% ipython --no-banner

In [1]: import numpy as np

In [2]: from numpy import linalg as LA

In [3]: np.set_printoptions(precision=3, suppress=True, linewidth=160)

In [4]: rnd = lambda a: np.round(a, 3) + 0

In [5]: arr = np.load("data.npy")

In [6]: print(arr)
[[2 0 0 0]
 [3 3 0 0]
 [3 3 0 0]
 [2 1 1 1]]

In [7]: t = np.radians(60)

In [8]: Rm = np.eye(4)

In [9]: Rm[3, 3] = Rm[0, 0] = np.cos(t)

In [10]: Rm[3, 0], Rm[0, 3] = -np.sin(t), np.sin(t)

In [11]: print(rnd(Rm))
[[ 0.5    0.     0.     0.866]
 [ 0.     1.     0.     0.   ]
 [ 0.     0.     1.     0.   ]
 [-0.866  0.     0.     0.5  ]]

In [12]: other = arr @ Rm.T

In [13]: print(np.allclose(arr @ arr.T, other @ other.T))
True

In [14]: print(np.allclose(LA.norm(arr, axis=1), LA.norm(other, axis=1)))
True

In [15]: rng = np.random.default_rng(626)

In [16]: M = np.eye(3, dtype=int)[rng.permutation(3)]

In [17]: print(M)
[[0 0 1]
 [0 1 0]
 [1 0 0]]

In [18]: # columns are unit length and at right angles

In [19]: vec = np.array([2, 1, -2])

In [20]: target = M @ vec

In [21]: print(target)
[-2  1  2]

In [22]: print(rnd(LA.solve(M, M[:, 2])))
[0. 0. 1.]

In [23]: print(rnd(LA.solve(M, target)))
[ 2.  1. -2.]

In [24]: print(rnd(LA.solve(M, target + M[:, 1])))
[ 2.  2. -2.]

In [25]: print((LA.matrix_power((M != 0) + (M.T != 0) + np.eye(3), 3) > 0).astype(int))
[[1 0 1]
 [0 1 0]
 [1 0 1]]

In [26]: print(np.flatnonzero(LA.matrix_power((M != 0) + (M.T != 0) + np.eye(3), 3)[0]))
[0 2]

In [27]: m1 = np.loadtxt("m.csv", delimiter=",")

In [28]: print(m1)
[[ 0.558 -0.721 -0.558]
 [ 0.67  -0.824 -0.67 ]
 [ 0.178 -0.254 -0.178]
 [ 0.67  -0.824 -0.67 ]
 [ 0.     0.     0.   ]
 [-0.178  0.254  0.178]
 [ 0.178 -0.254 -0.178]
 [-0.716  0.862  0.716]
 [-0.67   0.824  0.67 ]
 [-0.617  0.778  0.617]
 [-0.67   0.824  0.67 ]
 [-0.716  0.862  0.716]]

In [29]: d = LA.norm(m1[:, None] - m1[None], axis=-1)

In [30]: print(d.mean(axis=1).argmax())
1

In [31]: print(rnd(d[:5, :5]))
[[0.    0.189 0.712 0.189 1.069]
 [0.189 0.    0.899 0.    1.256]
 [0.712 0.899 0.    0.899 0.358]
 [0.189 0.    0.899 0.    1.256]
 [1.069 1.256 0.358 1.256 0.   ]]

In [32]: print(rnd(LA.norm(m1 - m1.mean(axis=0), axis=1)))
[1.269 1.456 0.557 1.456 0.2   0.16  0.557 1.129 1.055 0.969 1.055 1.129]

In [33]: print(d[3].round(6).argsort(kind="stable")[:4])
[1 3 0 2]

In [34]: print(LA.matrix_rank(d ** 2))
4

In [35]: print(rnd(d[3]))
[0.189 0.    0.899 0.    1.256 1.613 0.899 2.585 2.511 2.425 2.511 2.585]

In [36]: print(rnd(LA.norm(m1, axis=1)))
[1.069 1.256 0.358 1.256 0.    0.358 0.358 1.33  1.256 1.169 1.256 1.33 ]
